% python3 -q
>>> import numpy as np
>>> from numpy import linalg as LA
>>> np.set_printoptions(suppress=True, linewidth=200)
>>> tidy = lambda a: np.round(a, 3) + 0
>>> X = np.loadtxt("a.csv", delimiter=",")
>>> print(X)
[[-2.  0. -1. -1.  1. -1.  0.  0.  0.  0.  0.]
 [-2.  0.  0.  0.  2.  3.  0.  0.  0.  2.  0.]
 [-3.  0.  0.  0.  0. -2.  0.  0.  0.  0.  0.]
 [ 0. -3.  0.  2.  0.  0. -3.  0.  3.  0.  0.]
 [ 0.  3.  0.  0.  0.  0.  0.  0. -3.  0.  0.]
 [ 0.  0.  0. -3.  0.  0.  0.  0.  0.  1.  0.]
 [-1.  0. -3. -2.  3.  0.  0.  0.  0.  0. -3.]
 [ 0.  0.  0.  0.  2.  0.  0.  0.  0.  1.  0.]
 [ 0.  0. -3. -2.  1.  0.  0.  0. -2.  0.  0.]]
>>> rng = np.random.default_rng(27597)
>>> other = X + rng.integers(-2, 3, (9, 8)) @ rng.integers(-2, 3, (8, 11))
>>> print(other)
[[  4.   1.   2.  -1.  -5.  -3.  -2.  -7.   0.   1.   6.]
 [ -9.  -4.  -8.  -4.  -3.   3. -16.  11.  -5.   3.  -5.]
 [ -2.  -2.  -1.   0.   4.   0.   4.  -1.   0.   0.  -2.]
 [ -4.   0.   4.   0.   7.  -4. -11.  -1.  -3.   6.  -9.]
 [  3.  -2.   3.   2.  -8.   6.   4.  -5.  -6.   2.   0.]
 [  5.   0.  -2.   5.   2.   3.  20.  -2.   8.  -5.  10.]
 [ -3.   4.  -5.   2.   5.   2.  16.   6.  10.  -8.   5.]
 [ 12.  -7.  -1.   0.  -4.  -4.  -2. -10.  -8.   0.   6.]
 [ 10.   4.   7.  -2.  -1.  -6.  -4. -16.  -2.   4.   4.]]
>>> print(tidy(LA.svd(other - X, compute_uv=False)))
[41.701 34.629 20.256 12.755 10.244  3.63   2.915  1.144  0.   ]
>>> print(tidy(LA.norm(X, axis=0)))
[4.243 4.243 4.359 4.69  4.359 3.742 3.    0.    4.69  2.449 3.   ]
>>> print(tidy(LA.norm(X[0], 1)), tidy(LA.norm(X[0], np.inf)))
6.0 2.0
>>> print(tidy(LA.norm(X) ** 2 / LA.norm(X, 2) ** 2))
2.647
>>> print(tidy(LA.norm(X, 2)))
7.678
>>> other = X[0, 0] * X[1:] - np.outer(X[1:, 0], X[0])
>>> print(other)
[[ 0.  0. -2. -2. -2. -8.  0.  0.  0. -4.  0.]
 [ 0.  0. -3. -3.  3.  1.  0.  0.  0.  0.  0.]
 [ 0.  6.  0. -4. -0.  0.  6. -0. -6. -0. -0.]
 [ 0. -6.  0.  0. -0.  0. -0. -0.  6. -0. -0.]
 [ 0. -0.  0.  6. -0.  0. -0. -0. -0. -2. -0.]
 [ 0.  0.  5.  3. -5. -1.  0.  0.  0.  0.  6.]
 [ 0. -0.  0.  0. -4.  0. -0. -0. -0. -2. -0.]
 [ 0. -0.  6.  4. -2.  0. -0. -0.  4. -0. -0.]]
>>> print(np.flatnonzero(~other.round(6).any(axis=1)))
[]
>>> E = np.load("dump.npy")
>>> print(tidy(E))
[[0.1   0.15  0.1   0.05  0.05  0.15  0.15  0.    0.15  0.1  ]
 [0.167 0.222 0.    0.    0.167 0.056 0.056 0.111 0.056 0.167]
 [0.    0.167 0.167 0.083 0.083 0.    0.083 0.167 0.083 0.167]
 [0.167 0.056 0.    0.222 0.167 0.111 0.056 0.    0.056 0.167]
 [0.067 0.133 0.2   0.133 0.067 0.067 0.067 0.    0.133 0.133]
 [0.143 0.143 0.095 0.143 0.048 0.095 0.095 0.095 0.095 0.048]
 [0.053 0.    0.158 0.105 0.053 0.158 0.158 0.105 0.158 0.053]
 [0.111 0.167 0.056 0.111 0.056 0.056 0.111 0.111 0.111 0.111]
 [0.143 0.048 0.143 0.048 0.143 0.095 0.    0.048 0.19  0.143]
 [0.13  0.13  0.087 0.    0.13  0.13  0.087 0.087 0.13  0.087]]
>>> left, sigma = LA.svd(E)
Traceback (most recent call last):
  File "<python-input-19>", line 1, in <module>
    left, sigma = LA.svd(E)
    ^^^^^^^^^^^
ValueError: too many values to unpack (expected 2)
>>> left, sigma, Vh = LA.svd(E, full_matrices=False)
>>> print(tidy(left.T @ left))
[[1. 0. 0. 0. 0. 0. 0. 0. 0. 0.]
 [0. 1. 0. 0. 0. 0. 0. 0. 0. 0.]
 [0. 0. 1. 0. 0. 0. 0. 0. 0. 0.]
 [0. 0. 0. 1. 0. 0. 0. 0. 0. 0.]
 [0. 0. 0. 0. 1. 0. 0. 0. 0. 0.]
 [0. 0. 0. 0. 0. 1. 0. 0. 0. 0.]
 [0. 0. 0. 0. 0. 0. 1. 0. 0. 0.]
 [0. 0. 0. 0. 0. 0. 0. 1. 0. 0.]
 [0. 0. 0. 0. 0. 0. 0. 0. 1. 0.]
 [0. 0. 0. 0. 0. 0. 0. 0. 0. 1.]]
>>> print(np.abs(left[:, 0]).round(6).argmax())
1
>>> print(tidy(Vh @ Vh.T))
[[1. 0. 0. 0. 0. 0. 0. 0. 0. 0.]
 [0. 1. 0. 0. 0. 0. 0. 0. 0. 0.]
 [0. 0. 1. 0. 0. 0. 0. 0. 0. 0.]
 [0. 0. 0. 1. 0. 0. 0. 0. 0. 0.]
 [0. 0. 0. 0. 1. 0. 0. 0. 0. 0.]
 [0. 0. 0. 0. 0. 1. 0. 0. 0. 0.]
 [0. 0. 0. 0. 0. 0. 1. 0. 0. 0.]
 [0. 0. 0. 0. 0. 0. 0. 1. 0. 0.]
 [0. 0. 0. 0. 0. 0. 0. 0. 1. 0.]
 [0. 0. 0. 0. 0. 0. 0. 0. 0. 1.]]
>>> print(tidy(sigma / sigma[0]))
[1.    0.296 0.263 0.21  0.193 0.147 0.101 0.056 0.013 0.008]
>>> M = np.load("arr.npy")
>>> print(M)
[[1.    0.9   0.81  0.729 0.656 0.59  0.531 0.478]
 [0.9   1.    0.9   0.81  0.729 0.656 0.59  0.531]
 [0.81  0.9   1.    0.9   0.81  0.729 0.656 0.59 ]
 [0.729 0.81  0.9   1.    0.9   0.81  0.729 0.656]
 [0.656 0.729 0.81  0.9   1.    0.9   0.81  0.729]
 [0.59  0.656 0.729 0.81  0.9   1.    0.9   0.81 ]
 [0.531 0.59  0.656 0.729 0.81  0.9   1.    0.9  ]
 [0.478 0.531 0.59  0.656 0.729 0.81  0.9   1.   ]]
>>> x = np.array([0, 3, 1, 0, 3, 3, 2, 0])
>>> rhs = M @ x
>>> print(tidy(rhs))
[ 8.31   9.235  9.629  9.918 10.317 10.197  9.556  8.6  ]
>>> print(tidy(LA.solve(M, rhs + M[:, 3])))
[0. 3. 1. 1. 3. 3. 2. 0.]
>>> print(tidy(LA.solve(M.T, M[6])))
[0. 0. 0. 0. 0. 0. 1. 0.]
>>> A = np.load("x.npy")
>>> print(A)
[[0 0 0 0 1 1 0]
 [0 0 0 0 1 0 0]
 [0 0 0 0 1 1 0]
 [0 0 0 0 1 0 0]
 [1 1 1 1 0 0 1]
 [1 0 1 0 0 0 1]
 [0 0 0 0 1 1 0]]
>>> rk = LA.matrix_rank(A)
>>> print(rk)
4
>>> N = LA.svd(A)[2][rk:].T
>>> print(np.allclose(A @ N, 0))
True
>>> print(LA.matrix_rank(A.T @ A), LA.matrix_rank(A @ A.T))
4 4
>>> arr = np.loadtxt("case1.csv", delimiter=",")
>>> print(tidy(arr))
[[ 0.72  -0.28  -0.343 -0.031 -0.218 -0.218 -0.156 -0.156 -0.156 -0.343]
 [-0.28   0.72  -0.343 -0.031 -0.218 -0.218 -0.156 -0.156 -0.156 -0.343]
 [-0.343 -0.343  0.581 -0.038 -0.266 -0.266 -0.19  -0.19  -0.19  -0.419]
 [-0.031 -0.031 -0.038  0.997 -0.024 -0.024 -0.017 -0.017 -0.017 -0.038]
 [-0.218 -0.218 -0.266 -0.024  0.83  -0.17  -0.121 -0.121 -0.121 -0.266]
 [-0.218 -0.218 -0.266 -0.024 -0.17   0.83  -0.121 -0.121 -0.121 -0.266]
 [-0.156 -0.156 -0.19  -0.017 -0.121 -0.121  0.913 -0.087 -0.087 -0.19 ]
 [-0.156 -0.156 -0.19  -0.017 -0.121 -0.121 -0.087  0.913 -0.087 -0.19 ]
 [-0.156 -0.156 -0.19  -0.017 -0.121 -0.121 -0.087 -0.087  0.913 -0.19 ]
 [-0.343 -0.343 -0.419 -0.038 -0.266 -0.266 -0.19  -0.19  -0.19   0.581]]
>>> f, g = X[8], X[6]
>>> print(f @ g)
16.0
>>> p = (f @ g) / (f @ f) * f
>>> print(tidy(g - p))
[-1.     0.    -0.333 -0.222  2.111  0.     0.     0.     1.778  0.    -3.   ]
>>> C2 = arr.T @ arr
>>> print(tidy(LA.svd(arr, compute_uv=False) ** 2))
[1. 1. 1. 1. 1. 1. 1. 1. 1. 1.]
>>> print(LA.matrix_rank(C2))
10
>>> print(tidy(C2))
[[1. 0. 0. 0. 0. 0. 0. 0. 0. 0.]
 [0. 1. 0. 0. 0. 0. 0. 0. 0. 0.]
 [0. 0. 1. 0. 0. 0. 0. 0. 0. 0.]
 [0. 0. 0. 1. 0. 0. 0. 0. 0. 0.]
 [0. 0. 0. 0. 1. 0. 0. 0. 0. 0.]
 [0. 0. 0. 0. 0. 1. 0. 0. 0. 0.]
 [0. 0. 0. 0. 0. 0. 1. 0. 0. 0.]
 [0. 0. 0. 0. 0. 0. 0. 1. 0. 0.]
 [0. 0. 0. 0. 0. 0. 0. 0. 1. 0.]
 [0. 0. 0. 0. 0. 0. 0. 0. 0. 1.]]
>>> print(np.trace(C2), tidy((arr ** 2).sum()))
10.0 10.0
>>> print(tidy(np.diag(C2)))
[1. 1. 1. 1. 1. 1. 1. 1. 1. 1.]
>>> print(tidy(arr.T @ arr))
[[1. 0. 0. 0. 0. 0. 0. 0. 0. 0.]
 [0. 1. 0. 0. 0. 0. 0. 0. 0. 0.]
 [0. 0. 1. 0. 0. 0. 0. 0. 0. 0.]
 [0. 0. 0. 1. 0. 0. 0. 0. 0. 0.]
 [0. 0. 0. 0. 1. 0. 0. 0. 0. 0.]
 [0. 0. 0. 0. 0. 1. 0. 0. 0. 0.]
 [0. 0. 0. 0. 0. 0. 1. 0. 0. 0.]
 [0. 0. 0. 0. 0. 0. 0. 1. 0. 0.]
 [0. 0. 0. 0. 0. 0. 0. 0. 1. 0.]
 [0. 0. 0. 0. 0. 0. 0. 0. 0. 1.]]
>>> print(tidy(LA.norm(arr, axis=0)))
[1. 1. 1. 1. 1. 1. 1. 1. 1. 1.]
>>> print(tidy(arr @ arr.T))
[[1. 0. 0. 0. 0. 0. 0. 0. 0. 0.]
 [0. 1. 0. 0. 0. 0. 0. 0. 0. 0.]
 [0. 0. 1. 0. 0. 0. 0. 0. 0. 0.]
 [0. 0. 0. 1. 0. 0. 0. 0. 0. 0.]
 [0. 0. 0. 0. 1. 0. 0. 0. 0. 0.]
 [0. 0. 0. 0. 0. 1. 0. 0. 0. 0.]
 [0. 0. 0. 0. 0. 0. 1. 0. 0. 0.]
 [0. 0. 0. 0. 0. 0. 0. 1. 0. 0.]
 [0. 0. 0. 0. 0. 0. 0. 0. 1. 0.]
 [0. 0. 0. 0. 0. 0. 0. 0. 0. 1.]]
>>> print(tidy(LA.svd(arr, compute_uv=False)))
[1. 1. 1. 1. 1. 1. 1. 1. 1. 1.]
>>> print(tidy(arr[:, 4] @ arr[:, 8]))
0.0
>>> print(LA.matrix_rank(arr))
10
>>> w, vecs = LA.eigh(arr)
>>> print(tidy(LA.svd(arr, compute_uv=False)))
[1. 1. 1. 1. 1. 1. 1. 1. 1. 1.]
>>> print((w > 1e-8).sum(), (w < -1e-8).sum())
9 1
>>> print(np.unique(w.round(6) + 0, return_counts=True)[1])
[1 9]
>>> print(tidy(vecs @ np.diag(w) @ vecs.T))
[[ 0.72  -0.28  -0.343 -0.031 -0.218 -0.218 -0.156 -0.156 -0.156 -0.343]
 [-0.28   0.72  -0.343 -0.031 -0.218 -0.218 -0.156 -0.156 -0.156 -0.343]
 [-0.343 -0.343  0.581 -0.038 -0.266 -0.266 -0.19  -0.19  -0.19  -0.419]
 [-0.031 -0.031 -0.038  0.997 -0.024 -0.024 -0.017 -0.017 -0.017 -0.038]
 [-0.218 -0.218 -0.266 -0.024  0.83  -0.17  -0.121 -0.121 -0.121 -0.266]
 [-0.218 -0.218 -0.266 -0.024 -0.17   0.83  -0.121 -0.121 -0.121 -0.266]
 [-0.156 -0.156 -0.19  -0.017 -0.121 -0.121  0.913 -0.087 -0.087 -0.19 ]
 [-0.156 -0.156 -0.19  -0.017 -0.121 -0.121 -0.087  0.913 -0.087 -0.19 ]
 [-0.156 -0.156 -0.19  -0.017 -0.121 -0.121 -0.087 -0.087  0.913 -0.19 ]
 [-0.343 -0.343 -0.419 -0.038 -0.266 -0.266 -0.19  -0.19  -0.19   0.581]]
>>> print(tidy(w))
[-1.  1.  1.  1.  1.  1.  1.  1.  1.  1.]
>>> print(tidy(vecs.T @ arr @ vecs))
[[-1.  0.  0.  0.  0.  0.  0.  0.  0.  0.]
 [ 0.  1.  0.  0.  0.  0.  0.  0.  0.  0.]
 [ 0.  0.  1.  0.  0.  0.  0.  0.  0.  0.]
 [ 0.  0.  0.  1.  0.  0.  0.  0.  0.  0.]
 [ 0.  0.  0.  0.  1.  0.  0.  0.  0.  0.]
 [ 0.  0.  0.  0.  0.  1.  0.  0.  0.  0.]
 [ 0.  0.  0.  0.  0.  0.  1.  0.  0.  0.]
 [ 0.  0.  0.  0.  0.  0.  0.  1.  0.  0.]
 [ 0.  0.  0.  0.  0.  0.  0.  0.  1.  0.]
 [ 0.  0.  0.  0.  0.  0.  0.  0.  0.  1.]]
>>> print(w.sum(), np.trace(arr))
8.0 8.0
>>> print(tidy(vecs.T @ vecs))
[[1. 0. 0. 0. 0. 0. 0. 0. 0. 0.]
 [0. 1. 0. 0. 0. 0. 0. 0. 0. 0.]
 [0. 0. 1. 0. 0. 0. 0. 0. 0. 0.]
 [0. 0. 0. 1. 0. 0. 0. 0. 0. 0.]
 [0. 0. 0. 0. 1. 0. 0. 0. 0. 0.]
 [0. 0. 0. 0. 0. 1. 0. 0. 0. 0.]
 [0. 0. 0. 0. 0. 0. 1. 0. 0. 0.]
 [0. 0. 0. 0. 0. 0. 0. 1. 0. 0.]
 [0. 0. 0. 0. 0. 0. 0. 0. 1. 0.]
 [0. 0. 0. 0. 0. 0. 0. 0. 0. 1.]]
>>> feats = np.load("mat.npy")
>>> print(feats)
[[2. 2. 0.]
 [2. 2. 2.]
 [0. 2. 1.]]
>>> idx = rng.permutation(3)
>>> print(idx)
[0 1 2]
>>> other = feats[idx][:, idx]
>>> print(np.trace(other))
5.0
>>> print(np.diag(other))
[2. 2. 1.]
>>> print(tidy(LA.det(other)), tidy(LA.det(feats[idx])))
-8.0 -8.0
>>> print(tidy(np.sort(np.abs(LA.eigvals(other)))))
[1.141 1.515 4.626]
>>> other = feats[0, 0] * feats[1:] - np.outer(feats[1:, 0], feats[0])
>>> print(other)
[[0. 0. 4.]
 [0. 4. 2.]]
>>> print(np.flatnonzero(~other.round(6).any(axis=1)))
[]
>>> J = np.load("layer15.npy")
>>> print(tidy(J))
[[-0.09   0.367  0.537  0.246 -0.399  0.076  0.495 -0.017 -0.129 -0.287]
 [-0.181 -0.587  0.332  0.017  0.117 -0.259 -0.213 -0.156 -0.127 -0.588]
 [-0.09  -0.32  -0.142 -0.326  0.097 -0.349  0.774 -0.005  0.131  0.124]
 [-0.09   0.472  0.413 -0.321  0.665 -0.217 -0.065  0.008  0.025  0.024]
 [-0.361  0.173 -0.016  0.129 -0.289 -0.443 -0.207 -0.193  0.678  0.05 ]
 [ 0.572 -0.035  0.102  0.549  0.126 -0.542  0.025  0.024 -0.089  0.2  ]
 [-0.422  0.092 -0.1   -0.005 -0.15  -0.292 -0.091 -0.359 -0.66   0.35 ]
 [-0.271 -0.193  0.11   0.503  0.414  0.408  0.178 -0.395  0.179  0.257]
 [ 0.482  0.042  0.079 -0.332 -0.137  0.092 -0.009 -0.783  0.09  -0.031]
 [ 0.03  -0.342  0.61  -0.221 -0.251  0.085 -0.152  0.197  0.077  0.568]]
>>> C2 = J.T @ J
>>> print(tidy(LA.eigvalsh(C2)[::-1]))
[1. 1. 1. 1. 1. 1. 1. 1. 1. 1.]
>>> print(np.allclose(C2, C2.T))
True
